$ python3 -q
>>> import numpy as np
>>> np.set_printoptions(suppress=True, linewidth=140)
>>> m1 = np.array([[-1, -1], [-1, -2]])
>>> (m1 - m1.T) / 2
array([[0., 0.],
       [0., 0.]])
>>> np.allclose(m1, m1.T)
True
>>> np.allclose(m1 @ m1.T, m1.T @ m1)
True
>>> np.round(np.sort(np.abs(np.linalg.eigvals(m1))), 2)
array([0.38, 2.62])
>>> np.linalg.matrix_power(m1, 3)
array([[ -5,  -8],
       [ -8, -13]])
>>> round(np.linalg.eigvalsh(m1).min(), 2)
np.float64(-2.62)
>>> np.all(np.linalg.eigvalsh(m1) > 0)
np.False_
>>> [round(float(np.linalg.det(m1[:i, :i])), 2) + 0 for i in range(1, 3)]
[-1.0, 1.0]
>>> vec = np.array([5, 5])
>>> rhs = m1 @ vec
>>> b, lr = np.zeros(2), 1 / np.linalg.norm(m1, 2) ** 2
>>> for i in range(40):
...     b -= lr * m1.T @ (m1 @ b - rhs)
...     if i % 10 == 0: print(i, round(np.linalg.norm(m1 @ b - rhs), 2))
... 
0 0.61
10 0.49
20 0.39
30 0.32
>>> np.round(np.linalg.cond(m1), 2)
np.float64(6.85)
>>> X = np.load("mat.npy")
>>> X.round(2)
array([[ 0.95, -0.14, -0.14, -0.23],
       [-0.14,  0.59, -0.41, -0.68],
       [-0.14, -0.41,  0.59, -0.68],
       [-0.23, -0.68, -0.68, -0.14]])
>>> np.round(np.linalg.pinv(X), 2)
array([[ 0.95, -0.14, -0.14, -0.23],
       [-0.14,  0.59, -0.41, -0.68],
       [-0.14, -0.41,  0.59, -0.68],
       [-0.23, -0.68, -0.68, -0.14]])
>>> O, R = np.linalg.qr(X)
>>> np.round(O @ R, 2)
array([[ 0.95, -0.14, -0.14, -0.23],
       [-0.14,  0.59, -0.41, -0.68],
       [-0.14, -0.41,  0.59, -0.68],
       [-0.23, -0.68, -0.68, -0.14]])
>>> np.allclose(R.T @ R, X.T @ X)
True
>>> np.trace(O @ O.T)
np.float64(4.0)
>>> O.round(2)
array([[-0.95,  0.14,  0.14,  0.23],
       [ 0.14, -0.59,  0.41,  0.68],
       [ 0.14,  0.41, -0.59,  0.68],
       [ 0.23,  0.68,  0.68,  0.14]])
>>> E = np.load("out12.npy")
>>> E
array([[-0.7,  0.2,  0. ,  1. ,  0.5],
       [-0.3,  0.5, -1.7,  0.2, -0.4],
       [ 0. , -1. , -0.2, -0.8,  0.4],
       [-0.3,  0.7,  0.3, -1.9,  0.2],
       [ 0.2,  0.4,  0.9,  1. ,  1. ]])
>>> f = np.array([1, 9, 8, 5, 1])
>>> M2 = E + np.outer(f, np.eye(5)[3])
>>> np.linalg.matrix_rank(M2 - E)
np.int64(1)
>>> np.linalg.matrix_rank(np.linalg.inv(M2) - np.linalg.inv(E), tol=1e-8)
np.int64(1)
>>> J = np.load("run16.npy")
>>> J
array([[ 0,  2,  0,  0,  0,  0],
       [ 0,  0,  0,  1,  0,  0],
       [ 0,  0,  0,  0,  0,  0],
       [ 0,  0,  2,  0,  0,  0],
       [-1,  0,  0,  0,  0,  0],
       [ 0,  0,  0,  0,  3,  0]])
>>> left, sv, Vt = np.linalg.svd(J)
>>> sv
array([3., 2., 2., 1., 1., 0.])
>>> np.argmax(sv[:-1] / (sv[1:] + 1e-6)) + 1
np.int64(5)
>>> M2 = left[:, :5] @ np.diag(sv[:5]) @ Vt[:5]
>>> round(np.linalg.norm(J - M2) / np.linalg.norm(J), 2)
np.float64(0.0)
>>> np.linalg.matrix_rank(M2)
np.int64(5)
>>> M2
array([[ 0.,  2.,  0.,  0.,  0.,  0.],
       [ 0.,  0.,  0.,  1.,  0.,  0.],
       [ 0.,  0.,  0.,  0.,  0.,  0.],
       [ 0.,  0.,  2.,  0.,  0.,  0.],
       [-1.,  0.,  0.,  0.,  0.,  0.],
       [ 0.,  0.,  0.,  0.,  3.,  0.]])
>>> np.linalg.lstsq(J[:-1].T, J[-1])[2]
np.int32(4)
>>> np.allclose(J[:-1].T @ np.linalg.lstsq(J[:-1].T, J[-1])[0], J[-1])
False
>>> round(float(np.trace(np.linalg.pinv(J) @ J)), 2)
5.0
>>> np.unique(J.round(6), axis=0).shape
(6, 6)
>>> np.abs(np.diag(np.linalg.qr(J)[1])) > 1e-9
array([ True,  True,  True,  True,  True, False])
>>> t3 = np.stack([J, -3 * J, J[::-1]])
>>> np.linalg.matrix_rank(t3.reshape(3, -1))
np.int64(2)
>>> t3.sum(axis=0)
array([[ 0, -4,  0,  0,  3,  0],
       [-1,  0,  0, -2,  0,  0],
       [ 0,  0,  2,  0,  0,  0],
       [ 0,  0, -4,  0,  0,  0],
       [ 2,  0,  0,  1,  0,  0],
       [ 0,  2,  0,  0, -6,  0]])
>>> K = np.load("x.npy")
>>> K.round(2)
array([[-0.24, -0.31,  0.73,  0.2 ],
       [-0.1 , -0.63, -0.09,  0.58],
       [-0.52, -0.51, -0.22, -0.65],
       [ 0.76, -0.51, -0.17, -0.15],
       [-0.29,  0.04, -0.62,  0.42]])
>>> proj = K @ np.linalg.solve(K.T @ K, K.T)
>>> np.allclose(proj @ proj, proj)
True
>>> np.round(np.linalg.eigvalsh(proj), 2) + 0
array([0., 1., 1., 1., 1.])
>>> proj.round(2)
array([[ 0.72,  0.27, -0.01, -0.18, -0.31],
       [ 0.27,  0.74,  0.01,  0.17,  0.3 ],
       [-0.01,  0.01,  1.  , -0.01, -0.01],
       [-0.18,  0.17, -0.01,  0.89, -0.2 ],
       [-0.31,  0.3 , -0.01, -0.2 ,  0.65]])
>>> np.round(np.diag(proj), 2)
array([0.72, 0.74, 1.  , 0.89, 0.65])
>>> M2 = np.array([[-2, 2, 0], [0, 1, 0]])
>>> basis = np.kron(M2, K)
>>> np.round(np.linalg.norm(basis, 2), 2), np.round(np.linalg.norm(M2, 2) * np.linalg.norm(K, 2), 2)
(np.float64(2.92), np.float64(2.92))
>>> M = np.array([[-3, 1, -3, 3, 3],
...     [1, -1, 1, -3, 2],
...     [3, -2, 3, -2, -1],
...     [-1, -2, 0, 2, 1],
...     [0, -3, -1, 0, -1]])
>>> M
array([[-3,  1, -3,  3,  3],
       [ 1, -1,  1, -3,  2],
       [ 3, -2,  3, -2, -1],
       [-1, -2,  0,  2,  1],
       [ 0, -3, -1,  0, -1]])
>>> M2 = M / np.linalg.norm(M, axis=1, keepdims=True)
>>> cov = M2 @ M2.T
>>> (np.abs(cov) > 0.9).astype(int)
array([[1, 0, 1, 0, 0],
       [0, 1, 0, 0, 0],
       [1, 0, 1, 0, 0],
       [0, 0, 0, 1, 0],
       [0, 0, 0, 0, 1]])
>>> cov[1].round(2)
array([-0.41,  1.  ,  0.58, -0.24,  0.  ])
>>> np.round(np.linalg.norm(M2, axis=1), 2)
array([1., 1., 1., 1., 1.])
>>> mat = np.load("test16.npy")
>>> mat
array([[  0,   2,  -2,   0],
       [ -1,   3,  -5,   1],
       [ -3,   1,  -2,   1],
       [ -6,   1,  -5,  -1],
       [ -9,   1,  -6,   0],
       [-11,   2,  -9,   1],
       [-13,   2,  -6,   2],
       [-12,  -1,  -6,   0],
       [-15,  -4,  -9,  -2],
       [-15,  -5, -11,  -1],
       [-13,  -3, -10,   2],
       [-12,  -4, -13,   5],
       [-11,  -5, -11,   4],
       [-14,  -4, -12,   1],
       [-17,  -3, -12,   4],
       [-17,  -6, -12,   6],
       [-15,  -9, -14,   7],
       [-14, -10, -12,   5],
       [-16,  -7, -13,   4],
       [-15,  -5, -13,   3],
       [-16,  -4, -14,   4],
       [-14,  -1, -13,   6],
       [-15,  -2, -12,   3],
       [-14,  -4, -12,   1],
       [-15,  -4, -15,   4],
       [-15,  -5, -18,   4]])
>>> z = mat[:, 1] > np.median(mat[:, 1])
>>> f = mat[z].mean(axis=0) - mat[~z].mean(axis=0)
>>> ((mat - mat.mean(axis=0)) @ f > 0).astype(int)
array([1, 1, 1, 1, 1, 1, 1, 1, 0, 0, 0, 0, 0, 0, 0, 0, 0, 0, 0, 0, 0, 0, 0, 0, 0, 0])
>>> z.astype(int)
array([1, 1, 1, 1, 1, 1, 1, 1, 0, 0, 1, 0, 0, 0, 1, 0, 0, 0, 0, 0, 0, 1, 1, 0, 0, 0])
>>> round((((mat - mat.mean(axis=0)) @ f > 0) == z).mean(), 2)
np.float64(0.85)
>>> np.argsort(-np.abs(f).round(6), kind="stable")
array([1, 2, 0, 3])
>>> th = np.radians(90)
>>> R = np.eye(4)
>>> R[0, 0] = R[2, 2] = np.cos(th)
>>> R[0, 2], R[2, 0] = -np.sin(th), np.sin(th)
>>> R.round(2) + 0
array([[ 0.,  0., -1.,  0.],
       [ 0.,  1.,  0.,  0.],
       [ 1.,  0.,  0.,  0.],
       [ 0.,  0.,  0.,  1.]])
>>> M2 = mat @ R.T
>>> np.allclose(mat @ mat.T, M2 @ M2.T)
True
>>> M2.round(2) + 0
array([[  2.,   2.,   0.,   0.],
       [  5.,   3.,  -1.,   1.],
       [  2.,   1.,  -3.,   1.],
       [  5.,   1.,  -6.,  -1.],
       [  6.,   1.,  -9.,   0.],
       [  9.,   2., -11.,   1.],
       [  6.,   2., -13.,   2.],
       [  6.,  -1., -12.,   0.],
       [  9.,  -4., -15.,  -2.],
       [ 11.,  -5., -15.,  -1.],
       [ 10.,  -3., -13.,   2.],
       [ 13.,  -4., -12.,   5.],
       [ 11.,  -5., -11.,   4.],
       [ 12.,  -4., -14.,   1.],
       [ 12.,  -3., -17.,   4.],
       [ 12.,  -6., -17.,   6.],
       [ 14.,  -9., -15.,   7.],
       [ 12., -10., -14.,   5.],
       [ 13.,  -7., -16.,   4.],
       [ 13.,  -5., -15.,   3.],
       [ 14.,  -4., -16.,   4.],
       [ 13.,  -1., -14.,   6.],
       [ 12.,  -2., -15.,   3.],
       [ 12.,  -4., -14.,   1.],
       [ 15.,  -4., -15.,   4.],
       [ 18.,  -5., -15.,   4.]])
>>> np.round(np.linalg.svd(mat, compute_uv=False), 2), np.round(np.linalg.svd(M2, compute_uv=False), 2)
(array([89.73, 14.07, 10.36,  7.19]), array([89.73, 14.07, 10.36,  7.19]))
